$ python -q
>>> import numpy as np
>>> np.set_printoptions(precision=2, suppress=True, linewidth=120, legacy="1.25")
>>> s = 20 * 0.2 ** np.arange(4)
>>> Q, _ = np.linalg.qr(np.array([[0.8, 2.4, -0.3, 0.6],
...     [-0.4, 0.1, -1.7, 0.0],
...     [-1.0, -1.7, -1.0, -0.9],
...     [0.9, -0.3, 0.8, -0.6]]))
>>> rng = np.random.default_rng(9916)
>>> J = rng.normal(size=(16, 4)) * s @ Q
>>> J
array([[ -8.07,  -5.81,   3.26,  -9.38],
       [ -1.21,   1.02,   3.4 ,  -1.99],
       [ -4.67,  -4.77,  -0.16,  -6.24],
       [ -3.99,  -5.03,  -1.63,  -5.35],
       [  5.32,   7.1 ,   2.74,   3.54],
       [-15.71, -21.53,  -8.35, -16.42],
       [ -6.75, -11.79,  -7.53,  -5.55],
       [ -8.28, -13.41,  -6.59,  -9.72],
       [ -5.14,  -4.52,   0.26,  -3.7 ],
       [ -2.14,  -6.1 ,  -5.99,  -2.11],
       [  5.8 ,  10.12,   6.28,   6.07],
       [  9.39,  10.24,   0.14,  14.13],
       [  5.83,   7.39,   2.82,   5.  ],
       [  0.05,   5.68,   8.2 ,  -2.69],
       [ -3.59,  -6.56,  -4.35,  -4.21],
       [ -5.74,  -6.22,  -0.34,  -7.84]])
>>> Ac = J - J.mean(axis=0)
>>> vecs = np.linalg.svd(Ac)[2][:3]
>>> other = Ac - Ac @ vecs.T @ vecs
>>> np.round(np.cov(Ac @ vecs.T, rowvar=False), 2) + 0
array([[182.11,   0.  ,   0.  ],
       [  0.  ,  18.71,   0.  ],
       [  0.  ,   0.  ,   0.86]])
>>> C = J[[14, 12]].astype(float)
>>> for _ in range(4):
...     labels = np.linalg.norm(J[:, None] - C, axis=-1).argmin(axis=1)
...     C = np.array([J[labels == j].mean(axis=0) for j in range(2)])
... 
>>> labels
array([0, 1, 0, 0, 1, 0, 0, 0, 0, 0, 1, 1, 1, 1, 0, 0])
>>> C
array([[-6.41, -8.57, -3.14, -7.05],
       [ 4.2 ,  6.93,  3.93,  4.01]])
>>> np.abs(C[1] - C[0]).argmax()
1
>>> C[1] - C[0]
array([10.61, 15.5 ,  7.07, 11.06])
>>> np.bincount(labels)
array([10,  6])
>>> cov = np.cov(J, rowvar=False)
>>> np.argwhere(np.triu(np.abs(np.corrcoef(J.T)) > 0.8, 1))
array([[0, 1],
       [0, 3],
       [1, 2],
       [1, 3]])
>>> np.argsort(-J.std(axis=0).round(6), kind="stable")
array([1, 3, 0, 2])
>>> round(float(np.corrcoef(J[:, 3], J[:, 0])[0, 1]), 2)
0.97
>>> np.polyfit(J[:, 3], J[:, 0], 1)
array([0.87, 0.08])
>>> cov.shape
(4, 4)
>>> np.corrcoef(J.T)
array([[1.  , 0.96, 0.61, 0.97],
       [0.96, 1.  , 0.81, 0.9 ],
       [0.61, 0.81, 1.  , 0.49],
       [0.97, 0.9 , 0.49, 1.  ]])
>>> cov
array([[42.11, 56.08, 19.5 , 46.06],
       [56.08, 81.84, 36.44, 59.28],
       [19.5 , 36.44, 24.53, 17.8 ],
       [46.06, 59.28, 17.8 , 53.21]])
>>> np.linalg.eigvalsh(cov)[::-1]
array([182.11,  18.71,   0.86,   0.01])
>>> J.std(axis=0)
array([6.28, 8.76, 4.8 , 7.06])
>>> r0 = np.array([2, -2, -3]) + 0.5
>>> feats = np.eye(3) - 2 * np.outer(r0, r0) / (r0 @ r0)
>>> feats
array([[ 0.15,  0.51,  0.85],
       [ 0.51,  0.69, -0.51],
       [ 0.85, -0.51,  0.15]])
>>> # keeps lengths
>>> vals, vecs = np.linalg.eigh(feats)
>>> vec = np.array([2, 2, 2])
>>> np.round(vecs * np.abs(vals) @ vecs.T, 2) + 0
array([[1., 0., 0.],
       [0., 1., 0.],
       [0., 0., 1.]])
>>> np.linalg.eigvalsh(feats[1:, 1:])
array([-0.15,  1.  ])
>>> round(np.abs(feats).sum(axis=1).max(), 2), round(float(np.abs(vals).max()), 2)
(1.71, 1.0)
